% ipython --no-banner

In [1]: import numpy as np

In [2]: from numpy import linalg as LA

In [3]: np.set_printoptions(precision=1, suppress=True, linewidth=140)

In [4]: arr = np.load("block6.npy")

In [5]: print(arr)
[[51.  0.  0.]
 [ 0.  2.  0.]
 [ 0.  0.  2.]]

In [6]: evals, vecs = LA.eigvalsh(arr)
ValueError: too many values to unpack (expected 2)


In [7]: evals, vecs = LA.eigh(arr)

In [8]: print(evals)
[ 2.  2. 51.]

In [9]: print((evals > 1e-8).sum(), (evals < -1e-8).sum())
3 0

In [10]: print(vecs @ np.diag(evals) @ vecs.T)
[[51.  0.  0.]
 [ 0.  2.  0.]
 [ 0.  0.  2.]]

In [11]: print(np.unique(evals.round(6) + 0, return_counts=True)[1])
[2 1]

In [12]: print(np.abs(vecs[:, -1]))
[1. 0. 0.]

In [13]: print(LA.svd(arr, compute_uv=False))
[51.  2.  2.]

In [14]: print(vecs.T @ arr @ vecs)
[[ 2.  0.  0.]
 [ 0.  2.  0.]
 [ 0.  0. 51.]]

In [15]: U, sigma, vt = LA.svd(arr)

In [16]: print(sigma)
[51.  2.  2.]

In [17]: A2 = U[:, :1] @ np.diag(sigma[:1]) @ vt[:1]

In [18]: print(np.abs(arr - A2).max())
2.0

In [19]: print(np.round(LA.norm(arr - A2, 2), 1), sigma[1])
2.0 2.0

In [20]: print(arr[:, 2] @ arr[:, 1])
0.0

In [21]: print(arr @ arr.T)
[[2601.    0.    0.]
 [   0.    4.    0.]
 [   0.    0.    4.]]

In [22]: print(LA.norm(arr, axis=0))
[51.  2.  2.]

In [23]: x0 = np.ones(3)

In [24]: for _ in range(4):
    ...:     x0 = arr @ x0
    ...:     x0 /= LA.norm(x0)
    ...:     print(round(x0 @ arr @ x0, 1))
    ...: 
50.8
51.0
51.0
51.0

In [25]: print(round(float(LA.eigvalsh(arr)[-1]), 1))
51.0

In [26]: F, _ = LA.qr(np.array([[0.1, -1.0, -0.4, -1.5, -1.5],
    ...:     [0.1, 0.1, 0.1, -0.1, -0.9],
    ...:     [-0.1, 1.0, 0.0, 0.9, -0.6],
    ...:     [0.0, 0.7, 0.3, -1.3, -0.5],
    ...:     [-1.5, 1.6, 0.2, 1.2, 1.4]]))

In [27]: print(F.round(1) + 0)
[[-0.1  0.6 -0.5 -0.6  0.2]
 [-0.1 -0.1  0.2  0.   1. ]
 [ 0.1 -0.6 -0.8  0.   0.1]
 [ 0.  -0.5  0.4 -0.8 -0.2]
 [ 1.   0.1  0.   0.   0.1]]

In [28]: rng = np.random.default_rng(54585)

In [29]: idx = rng.permutation(5)

In [30]: print(idx)
[4 0 2 1 3]

In [31]: A2 = F[idx][:, idx]

In [32]: print(np.diag(A2))
[ 0.1 -0.1 -0.8 -0.1 -0.8]

In [33]: q = F.astype(float).copy()

In [34]: for j in range(5):
    ...:     q[:, j] -= q[:, :j] @ (q[:, :j].T @ q[:, j])
    ...:     q[:, j] /= LA.norm(q[:, j])
    ...: 

In [35]: print(np.round(q.T @ q, 1) + 0)
[[1. 0. 0. 0. 0.]
 [0. 1. 0. 0. 0.]
 [0. 0. 1. 0. 0.]
 [0. 0. 0. 1. 0.]
 [0. 0. 0. 0. 1.]]

In [36]: A2 = F + rng.integers(-2, 3, (5, 3)) @ rng.integers(-2, 3, (3, 5))

In [37]: print(A2)
[[ 1.9 -0.4 -0.5  0.4  3.2]
 [-2.1  0.9  0.2 -1.  -3. ]
 [-1.9  0.4 -1.8 -1.  -1.9]
 [-4.   1.5 -3.6 -2.8 -2.2]
 [ 5.  -1.9  2.   2.   4.1]]

In [38]: print(A2 - F)
[[ 2. -1.  0.  1.  3.]
 [-2.  1.  0. -1. -4.]
 [-2.  1. -1. -1. -2.]
 [-4.  2. -4. -2. -2.]
 [ 4. -2.  2.  2.  4.]]

In [39]: print(np.abs(A2 - F).sum(axis=1))
[ 7.  8.  7. 14. 14.]

In [40]: C2 = A2.T @ A2

In [41]: print((A2 @ A2.T).shape)
(5, 5)

In [42]: print(round(float(np.trace(C2)), 1), round((A2 ** 2).sum(), 1))
138.5 138.5

In [43]: print(LA.matrix_rank(C2))
5

In [44]: print(np.allclose(C2, C2.T))
True

In [45]: print(np.round(LA.eigvalsh(C2)[::-1], 1) + 0)
[124.8  12.7   0.7   0.4   0. ]

In [46]: print(np.round(LA.svd(A2, compute_uv=False) ** 2, 1) + 0)
[124.8  12.7   0.7   0.4   0. ]

In [47]: U, sigma, vt = LA.svd(F, full_matrices=False)

In [48]: print(U.shape, sigma.shape, vt.shape)
(5, 5) (5,) (5, 5)

In [49]: print((sigma > 1e-8).sum())
5

In [50]: print(round(np.sqrt((sigma ** 2).sum()), 1), np.round(LA.norm(F), 1))
2.2 2.2

In [51]: print(np.allclose(U * sigma @ vt, F))
True

In [52]: X = np.array([[0, -2], [-1, 0], [2, 2], [1, 0]])

In [53]: A2 = np.c_[X[:, :1] @ np.array([[0]]), np.array([3, 3, 1, 3])]

In [54]: print(A2)
[[0 3]
 [0 3]
 [0 1]
 [0 3]]

In [55]: print(LA.matrix_rank(A2))
1

In [56]: print(LA.norm(A2 - X @ LA.lstsq(X, A2)[0], axis=0))
[0.  4.7]

In [57]: q, r_ = LA.qr(X)

In [58]: print(q.shape, r_.shape)
(4, 2) (2, 2)

In [59]: print(np.round(abs(r_[0, 0]), 1), np.round(LA.norm(X[:, 0]), 1))
2.4 2.4

In [60]: A2 = np.array([[2, 1, 2], [0, 0, 1]])

In [61]: C = np.kron(A2, X)

In [62]: print(round(float(LA.norm(C, 2)), 1), round(LA.norm(A2, 2) * LA.norm(X, 2), 1))
10.3 10.3

In [63]: q = X.astype(float).copy()

In [64]: for j in range(2):
    ...:     q[:, j] -= q[:, :j] @ (q[:, :j].T @ q[:, j])
    ...:     q[:, j] /= LA.norm(q[:, j])
    ...: 

In [65]: print(q)
[[ 0.  -0.9]
 [-0.4  0.3]
 [ 0.8  0.3]
 [ 0.4 -0.3]]

In [66]: print(np.round(q.T @ q, 1) + 0)
[[1. 0.]
 [0. 1.]]

In [67]: x0 = np.array([2, 2])

In [68]: a = np.maximum(X @ x0, 0)

In [69]: print(np.maximum(X @ x0, 0) - np.maximum(-X @ x0, 0))
[-4 -2  8  2]

In [70]: print(np.tanh(X @ x0))
[-1. -1.  1.  1.]

In [71]: print(np.maximum(X @ (3 * x0), 0))
[ 0  0 24  6]

In [72]: print(np.flatnonzero(a > 1e-9))
[2 3]

In [73]: print(X.T @ a)
[18 16]

In [74]: A2 = np.array([[2, 2], [2, 2], [2, 3], [1, 1]])

In [75]: C = np.array([[3, 3, 0, 0, 1, 1], [3, 0, 0, 0, 3, 1]])

In [76]: J = A2 @ C + 0.3 * rng.normal(size=(4, 6))

In [77]: print(J)
[[11.9  6.4 -0.6 -0.1  8.1  3.8]
 [12.4  6.2 -0.6 -0.3  8.2  4. ]
 [15.2  6.1 -0.5  0.4 11.   4.9]
 [ 6.1  3.2  0.1  0.3  4.6  1.9]]

In [78]: A2 = J / np.sqrt((J ** 2).mean(axis=1, keepdims=True))

In [79]: print(LA.matrix_rank(A2) == LA.matrix_rank(J))
True

In [80]: x0 = np.array([0, 3, 2, 0, 1, 1])

In [81]: a = np.maximum(J @ x0, 0)

In [82]: print(np.tanh(J @ x0))
[1. 1. 1. 1.]

In [83]: print(J.T @ a)
[1330.3  631.1  -47.     4.5  926.6  428.8]

In [84]: print(J * (a > 1e-9)[:, None])
[[11.9  6.4 -0.6 -0.1  8.1  3.8]
 [12.4  6.2 -0.6 -0.3  8.2  4. ]
 [15.2  6.1 -0.5  0.4 11.   4.9]
 [ 6.1  3.2  0.1  0.3  4.6  1.9]]

In [85]: print(np.flatnonzero(a > 1e-9))
[0 1 2 3]

In [86]: print(a)
[29.9 29.8 33.2 16.4]

In [87]: U, sigma, vt = LA.svd(J)

In [88]: print(np.argmax(sigma[:-1] / (sigma[1:] + 1e-6)) + 1)
1

In [89]: print(sigma)
[32.   1.5  0.6  0.2]

In [90]: A2 = U[:, :1] @ np.diag(sigma[:1]) @ vt[:1]

In [91]: print(A2.round(1) + 0)
[[12.   5.6 -0.4  0.   8.4  3.9]
 [12.3  5.8 -0.4  0.   8.6  4. ]
 [15.1  7.1 -0.5  0.1 10.5  4.9]
 [ 6.3  3.  -0.2  0.   4.4  2. ]]

In [92]: print(LA.matrix_rank(A2))
1

In [93]: f = np.array([4, 4])

In [94]: print(np.convolve(J[2], f))
[60.9 85.3 22.5 -0.4 45.4 63.4 19.5]

In [95]: f = np.array([0, -1, 0, -3, 0])

In [96]: r1 = np.array([-1, 0, -2])

In [97]: data = np.outer(f, r1)

In [98]: print(data)
[[0 0 0]
 [1 0 2]
 [0 0 0]
 [3 0 6]
 [0 0 0]]

In [99]: # row 2 repeats row 0

In [100]: print(LA.matrix_rank(data, rtol=0.1))
1

In [101]: print(np.argsort(-LA.norm(data, axis=0).round(6), kind="stable")[:3])
[2 0 1]

In [102]: print(np.round(LA.norm(data, 2) / LA.norm(data), 1))
1.0

In [103]: print([round(float(x), 1) for x in LA.svd(data, compute_uv=False)[:3]])
[7.1, 0.0, 0.0]

In [104]: W0 = np.load("layer15.npy")

In [105]: print(W0)
[[0 1 0]
 [1 0 1]
 [0 1 0]]

In [106]: # symmetric, so the eigenvalues are real

In [107]: print(LA.norm(W0, axis=1).argmax())
1

In [108]: print(round(float(LA.norm(W0[0], 1)), 1), np.round(LA.norm(W0[0], np.inf), 1))
1.0 1.0

In [109]: print(W0[0] @ W0[2])
1

In [110]: print(round(float(LA.norm(W0, 2)), 1))
1.4

In [111]: hat = X @ LA.solve(X.T @ X, X.T)

In [112]: print(np.diag(hat))
[0.7 0.2 0.8 0.2]

In [113]: print(np.trace(hat))
2.0

In [114]: print(LA.matrix_rank(np.eye(4) - hat))
2

In [115]: print(np.round((np.eye(4) - hat) @ X, 1) + 0)
[[0. 0.]
 [0. 0.]
 [0. 0.]
 [0. 0.]]

In [116]: print(hat)
[[ 0.7 -0.2 -0.2  0.2]
 [-0.2  0.2 -0.2 -0.2]
 [-0.2 -0.3  0.8  0.3]
 [ 0.2 -0.2  0.2  0.2]]

In [117]: print(np.round(LA.eigvalsh(hat), 1) + 0)
[0. 0. 1. 1.]

In [118]: print(W0 @ W0)
[[1 0 1]
 [0 2 0]
 [1 0 1]]

In [119]: print(np.trace(W0 @ W0 @ W0) // 6)
0

In [120]: print(np.argwhere(np.triu(W0)))
[[0 1]
 [1 2]]

In [121]: Lm = np.diag(W0.sum(axis=1)) - W0

In [122]: print(Lm)
[[ 1 -1  0]
 [-1  2 -1]
 [ 0 -1  1]]

In [123]: print(np.round(LA.eigvalsh(Lm), 1) + 0)
[0. 1. 3.]

In [124]: print((LA.eigvalsh(Lm) < 1e-8).sum())
1

In [125]: A = rng.normal(size=(18, 3)) + 20 * np.array([0, 1, 4])

In [126]: print(A.round(1) + 0)
[[-0.7 18.7 79.9]
 [-0.8 22.6 80.5]
 [-0.7 18.9 80.8]
 [-0.4 20.3 79.4]
 [ 0.2 18.7 79.4]
 [-0.2 19.3 80.5]
 [-1.2 22.4 79.1]
 [-0.7 19.2 80. ]
 [ 1.1 18.2 80.5]
 [ 0.7 22.3 80.9]
 [-1.5 20.5 80. ]
 [ 2.9 22.4 80. ]
 [-0.9 20.6 78.8]
 [ 0.  20.1 80.7]
 [-0.1 19.4 79.8]
 [-0.8 19.9 79.4]
 [-1.9 20.3 81.1]
 [-1.2 19.6 78.2]]

In [127]: # column 2 is much longer than the rest

In [128]: d = LA.norm(A[:, None] - A[None], axis=-1)

In [129]: print(d[2])
[0.9 3.7 0.  2.  1.7 0.7 3.9 0.8 1.9 3.6 2.  5.1 2.6 1.4 1.3 1.7 1.9 2.8]

In [130]: print(d.mean(axis=1).argmax())
11

In [131]: print(d.shape)
(18, 18)

In [132]: print(LA.norm(A - A.mean(axis=0), axis=1))
[1.5 2.5 1.6 0.6 1.7 1.1 2.5 1.1 2.5 2.5 1.2 3.9 1.3 0.8 0.9 0.8 1.9 2. ]

In [133]: mat = np.loadtxt("out17.csv", delimiter=",")

In [134]: print(mat)
[[3. 3. 0. 1. 0.]
 [0. 2. 2. 0. 1.]
 [0. 0. 3. 3. 2.]
 [0. 0. 0. 2. 2.]
 [0. 0. 0. 0. 3.]]

In [135]: C2 = mat.T @ mat

In [136]: print(np.trace(C2), (mat ** 2).sum())
67.0 67.0

In [137]: print(LA.eigvalsh(C2)[::-1])
[35.  18.9  7.3  5.3  0.5]

In [138]: print(np.allclose(C2, C2.T))
True

In [139]: print(C2)
[[ 9.  9.  0.  3.  0.]
 [ 9. 13.  4.  3.  2.]
 [ 0.  4. 13.  9.  8.]
 [ 3.  3.  9. 14. 10.]
 [ 0.  2.  8. 10. 18.]]
